>>> import numpy as np
>>> np.set_printoptions(precision=1, suppress=True, linewidth=120)
>>> X = np.array([[3, 0, 0, 0, 0, 0],
...     [1, 0, 0, 0, 0, 0],
...     [0, 1, 2, 0, 0, 0],
...     [2, 3, 1, 0, 0, 0],
...     [0, 0, 1, 3, 1, 0],
...     [2, 3, 0, 0, 0, 2]])
>>> # triangular, det is the product of the diagonal
>>> cov = X.T @ X
>>> cov
array([[18, 12,  2,  0,  0,  4],
       [12, 19,  5,  0,  0,  6],
       [ 2,  5,  6,  3,  1,  0],
       [ 0,  0,  3,  9,  3,  0],
       [ 0,  0,  1,  3,  1,  0],
       [ 4,  6,  0,  0,  0,  4]])
>>> np.allclose(cov, cov.T)
True
>>> np.trace(cov), (X ** 2).sum()
(np.int64(57), np.int64(57))
>>> np.round(np.linalg.svd(X, compute_uv=False) ** 2, 1) + 0
array([33.2, 11.7,  7.3,  4. ,  0.9,  0. ])
>>> np.linalg.matrix_rank(cov)
np.int64(5)
>>> np.round(np.linalg.eigvalsh(cov)[::-1], 1) + 0
array([33.2, 11.7,  7.3,  4. ,  0.9,  0. ])
>>> r0 = np.array([-1, 2])
>>> np.correlate(cov[2], cov[1], "full")
array([ 12,  30,  36,  28,  69, 149, 189, 134,  55,  12,   0])
>>> W1 = np.array([[-1, 0, 3, 1, -1, 2],
...     [-2, 1, -2, 1, 3, 1],
...     [-3, 2, 1, 3, 3, 3],
...     [-2, 3, -2, 2, -3, 2],
...     [3, -1, -1, -1, -3, -3],
...     [-3, 3, 3, -2, -2, 2]])
>>> beta = np.array([-4, -6, 3, 7, 8, -7])
>>> hid = np.maximum(X @ W1 + beta, 0)
>>> print((hid > 0).astype(int))
[[0 0 1 1 1 0]
 [0 0 1 1 1 0]
 [0 0 1 1 1 0]
 [0 0 1 1 1 1]
 [0 1 0 1 0 0]
 [0 1 1 1 1 1]]
>>> hid
array([[ 0,  0, 12, 10,  5,  0],
       [ 0,  0,  6,  8,  7,  0],
       [ 0,  0,  3, 14, 17,  0],
       [ 0,  0,  4, 15, 18,  3],
       [ 0,  4,  0, 15,  0,  0],
       [ 0,  3,  9,  8, 11,  4]])
>>> print(np.linalg.matrix_rank(hid))
5
>>> W2 = np.array([[4, 2], [-4, 1], [2, -5], [5, -2], [2, -3], [-5, -2]])
>>> hid @ W2
array([[  84,  -95],
       [  66,  -67],
       [ 110,  -94],
       [ 104, -110],
       [  59,  -26],
       [  48,  -99]])
>>> print((hid @ W2).round(6).argmax(axis=1))
[0 0 0 0 0 0]
>>> rk = np.linalg.matrix_rank(hid)
>>> rk
np.int64(5)
>>> null = np.linalg.svd(hid)[2][rk:].T
>>> np.allclose(hid @ null, 0)
True
>>> null @ null.T
array([[1., 0., 0., 0., 0., 0.],
       [0., 0., 0., 0., 0., 0.],
       [0., 0., 0., 0., 0., 0.],
       [0., 0., 0., 0., 0., 0.],
       [0., 0., 0., 0., 0., 0.],
       [0., 0., 0., 0., 0., 0.]])
>>> null[:, 0] / null[np.abs(null[:, 0]).round(6).argmax(), 0]
array([1., 0., 0., 0., 0., 0.])
>>> def softmax(z):
...     e = np.exp(z - z.max(axis=-1, keepdims=True))
...     return e / e.sum(axis=-1, keepdims=True)
... 
>>> np.round(softmax(X[3] + 5), 1) + 0
array([0.2, 0.6, 0.1, 0. , 0. , 0. ])
>>> S = X @ X.T / np.sqrt(6)
>>> softmax(S).round(6).argmax(axis=1)
array([0, 0, 2, 3, 4, 5])
>>> K = np.array([[2, -3, -1, -1, -3], [1, -1, 0, 0, 0], [1, 1, -3, 2, -2]])
>>> K[-1] = K[0] + 3 * K[1]
>>> K
array([[ 2, -3, -1, -1, -3],
       [ 1, -1,  0,  0,  0],
       [ 5, -6, -1, -1, -3]])
>>> # columns 2 and 3 are equal
>>> th = np.radians(45)
>>> R = np.eye(5)
>>> R[2, 2] = R[3, 3] = np.cos(th)
>>> R[2, 3], R[3, 2] = -np.sin(th), np.sin(th)
>>> print(R)
[[ 1.   0.   0.   0.   0. ]
 [ 0.   1.   0.   0.   0. ]
 [ 0.   0.   0.7 -0.7  0. ]
 [ 0.   0.   0.7  0.7  0. ]
 [ 0.   0.   0.   0.   1. ]]
>>> A2 = K @ R.T
>>> np.abs(A2 - K).max(axis=0)
array([0. , 0. , 1. , 0.4, 0. ])
>>> np.round(np.linalg.svd(K, compute_uv=False), 1) + 0, np.round(np.linalg.svd(A2, compute_uv=False), 1) + 0
(array([9.8, 1.6, 0. ]), array([9.8, 1.6, 0. ]))
>>> A2.round(1) + 0
array([[ 2. , -3. ,  0. , -1.4, -3. ],
       [ 1. , -1. ,  0. ,  0. ,  0. ],
       [ 5. , -6. ,  0. , -1.4, -3. ]])
>>> vec = np.array([-1, -5, 4, 3, -3])
>>> np.linalg.inv(R)
array([[ 1. ,  0. ,  0. ,  0. ,  0. ],
       [ 0. ,  1. ,  0. ,  0. ,  0. ],
       [ 0. ,  0. ,  0.7,  0.7,  0. ],
       [ 0. ,  0. , -0.7,  0.7,  0. ],
       [ 0. ,  0. ,  0. ,  0. ,  1. ]])
>>> print(round(float(np.linalg.det(R)), 1))
1.0
>>> J = np.load("a.npy")
>>> print(J)
[[1 0 0]
 [0 1 0]
 [0 0 1]]
>>> # triangular, det is the product of the diagonal
>>> r0, r1 = J[2], J[0]
>>> r0 @ r1
np.int64(0)
>>> print(r0 @ r0)
1
>>> pr = (r0 @ r1) / (r0 @ r0) * r0
>>> pr
array([0., 0., 0.])
>>> print(np.linalg.matrix_rank(np.outer(r0, r1)))
1
>>> print(round(np.linalg.norm(r0 + r1) ** 2 + np.linalg.norm(r0 - r1) ** 2, 1))
4.0
>>> (r1 - pr) @ r0
np.float64(0.0)
>>> np.outer(r0, r1)
array([[0, 0, 0],
       [0, 0, 0],
       [1, 0, 0]])
>>> evals, evecs = np.linalg.eigh(J)
>>> np.linalg.svd(J, compute_uv=False)
array([1., 1., 1.])
>>> evals.sum(), np.trace(J)
(np.float64(3.0), np.int64(3))
>>> evecs.T @ J @ evecs
array([[1., 0., 0.],
       [0., 1., 0.],
       [0., 0., 1.]])
>>> np.linalg.eigvalsh(J @ J)
array([1., 1., 1.])
>>> print(np.linalg.svd(J, compute_uv=False))
[1. 1. 1.]
>>> np.linalg.norm(J, axis=0)
array([1., 1., 1.])
>>> print(np.count_nonzero(J))
3
>>> np.diff(J, axis=0)
array([[-1,  1,  0],
       [ 0, -1,  1]])
>>> J.sum(axis=0)
array([1, 1, 1])
>>> np.linalg.svd(J, compute_uv=False)
array([1., 1., 1.])
>>> np.abs(J).max()
np.int64(1)
>>> np.zeros(3, 3)
Traceback (most recent call last):
  File "<python-input-72>", line 1, in <module>
    np.zeros(3, 3)
    ~~~~~~~~^^^^^^
TypeError: Cannot interpret '3' as a data type
>>> round(float(np.linalg.norm(J)), 1)
1.7
>>> P = np.triu(np.array([[-6, -8, 4], [-6, 5, 4], [6, 0, -1]]), 1) + np.eye(3)
>>> A2 = P @ J @ np.linalg.inv(P)
>>> A2
array([[1., 0., 0.],
       [0., 1., 0.],
       [0., 0., 1.]])
>>> round(float(np.linalg.det(A2)), 1)
1.0
>>> P @ J - J @ P
array([[0., 0., 0.],
       [0., 0., 0.],
       [0., 0., 0.]])
>>> W2 = 20 * np.array([[-1.3, 1.0, -0.2], [0.4, 1.9, -0.5], [0.1, -1.2, -0.8]])
>>> rng = np.random.default_rng(9664)
>>> labels = rng.integers(0, 3, 22)
>>> W0 = W2[labels] + rng.normal(size=(22, 3))
>>> W0
array([[-26.2,  19.9,  -3.5],
       [  1.1, -23.4, -16.2],
       [  0.3, -23.4, -16.5],
       [-26. ,  18.7,  -2.9],
       [-26.8,  19.6,  -4.4],
       [  9.6,  37.6, -10.1],
       [  2.4, -24.1, -16.2],
       [-25.4,  19.1,  -4.4],
       [-28.9,  19.2,  -2.2],
       [  9.1,  38.9,  -9.6],
       [-26.4,  19.1,  -3.4],
       [  1.9, -23.8, -18.8],
       [  7.4,  36.5, -10.6],
       [  1.3, -25. , -16.6],
       [  6.1,  37.7, -10.1],
       [  1.5, -25.4, -15.5],
       [  2.4, -25.2, -17.3],
       [ -0.3, -23.3, -15.4],
       [-25.8,  19.8,  -3.8],
       [  7.7,  38.7, -10.5],
       [  9.1,  36.1, -12.5],
       [  5.9,  36.4,  -9.9]])
>>> A2 = np.c_[W0[:, :2] @ np.array([[2, 0], [1, 1]]), np.array([-1, 2, 2, 0, 2, 2, 1, 2, 0, 0, 2, -2, 2, -1, -1, 1, -1, -1, 0, 2, -2, 1])]
>>> A2
array([[-32.6,  19.9,  -1. ],
       [-21.1, -23.4,   2. ],
       [-22.8, -23.4,   2. ],
       [-33.4,  18.7,   0. ],
       [-34. ,  19.6,   2. ],
       [ 56.7,  37.6,   2. ],
       [-19.2, -24.1,   1. ],
       [-31.8,  19.1,   2. ],
       [-38.7,  19.2,   0. ],
       [ 57.1,  38.9,   0. ],
       [-33.7,  19.1,   2. ],
       [-20. , -23.8,  -2. ],
       [ 51.3,  36.5,   2. ],
       [-22.4, -25. ,  -1. ],
       [ 50. ,  37.7,  -1. ],
       [-22.4, -25.4,   1. ],
       [-20.3, -25.2,  -1. ],
       [-23.9, -23.3,  -1. ],
       [-31.9,  19.8,   0. ],
       [ 54.1,  38.7,   2. ],
       [ 54.4,  36.1,  -2. ],
       [ 48.3,  36.4,   1. ]])
>>> print(np.linalg.matrix_rank(A2))
3
>>> np.round(np.linalg.norm(A2 - W0 @ np.linalg.lstsq(W0, A2)[0], axis=0), 1) + 0
array([0. , 0. , 6.5])
>>> np.linalg.matrix_rank(np.c_[W0, A2])
np.int64(4)
>>> d = np.linalg.norm(W0[:, None] - W0[None], axis=-1)
>>> np.unravel_index(d.round(6).argmax(), d.shape)
(np.int64(9), np.int64(15))
>>> print(np.flatnonzero(d[3] < d.mean() / 2))
[ 0  3  4  7  8 10 18]
>>> vec = np.array([3, 1, 3])
>>> rhs = W0 @ vec
>>> beta, lr = np.zeros(3), 1 / np.linalg.norm(W0, 2) ** 2
>>> for i in range(30):
...     beta -= lr * W0.T @ (W0 @ beta - rhs)
...     if i % 5 == 0: print(i, round(np.linalg.norm(W0 @ beta - rhs), 1))
... 
0 207.4
5 60.5
10 21.2
15 7.9
20 3.0
25 1.1
>>> round(float(np.linalg.cond(W0)), 1)
2.4
>>> M = np.array([[-3, 3, 2, 0, 1],
...     [0, 40, 3, 0, 1],
...     [2, 2, -43, 0, 2],
...     [2, 2, 1, 25, 0],
...     [0, 2, 2, 1, -3]])
>>> vec = np.array([1, 1, 2, 2, 1])
>>> np.linalg.norm(M @ vec) <= np.linalg.norm(M, 2) * np.linalg.norm(vec) + 1e-9
np.True_
>>> M @ vec
array([  5,  47, -80,  56,   5])
>>> M @ (2 * vec)
array([  10,   94, -160,  112,   10])
>>> M @ np.ones(5)
array([  3.,  44., -37.,  30.,   2.])
>>> M @ np.eye(5)[4]
array([ 1.,  1.,  2.,  0., -3.])
>>> (M * vec).sum(axis=1)
array([  5,  47, -80,  56,   5])
>>> print(M * vec)
[[ -3   3   4   0   1]
 [  0  40   6   0   1]
 [  2   2 -86   0   2]
 [  2   2   2  50   0]
 [  0   2   4   2  -3]]
>>> M.sum(axis=1)
array([  3,  44, -37,  30,   2])
>>> print(M - M[0])
[[  0   0   0   0   0]
 [  3  37   1   0   0]
 [  5  -1 -45   0   1]
 [  5  -1  -1  25  -1]
 [  3  -1   0   1  -4]]
>>> np.linalg.svd(M, compute_uv=False)
array([43.4, 40.2, 25. ,  3.5,  2.5])
>>> np.diff(M, axis=0)
array([[  3,  37,   1,   0,   0],
       [  2, -38, -46,   0,   1],
       [  0,   0,  44,  25,  -2],
       [ -2,   0,   1, -24,  -3]])
>>> np.linalg.matrix_rank(M)
np.int64(5)
>>> M[5]
Traceback (most recent call last):
  File "<python-input-111>", line 1, in <module>
    M[5]
    ~^^^
IndexError: index 5 is out of bounds for axis 0 with size 5
>>> M.sum(axis=0)
array([  1,  49, -35,  26,   1])
>>> M.mean(axis=0)
array([ 0.2,  9.8, -7. ,  5.2,  0.2])
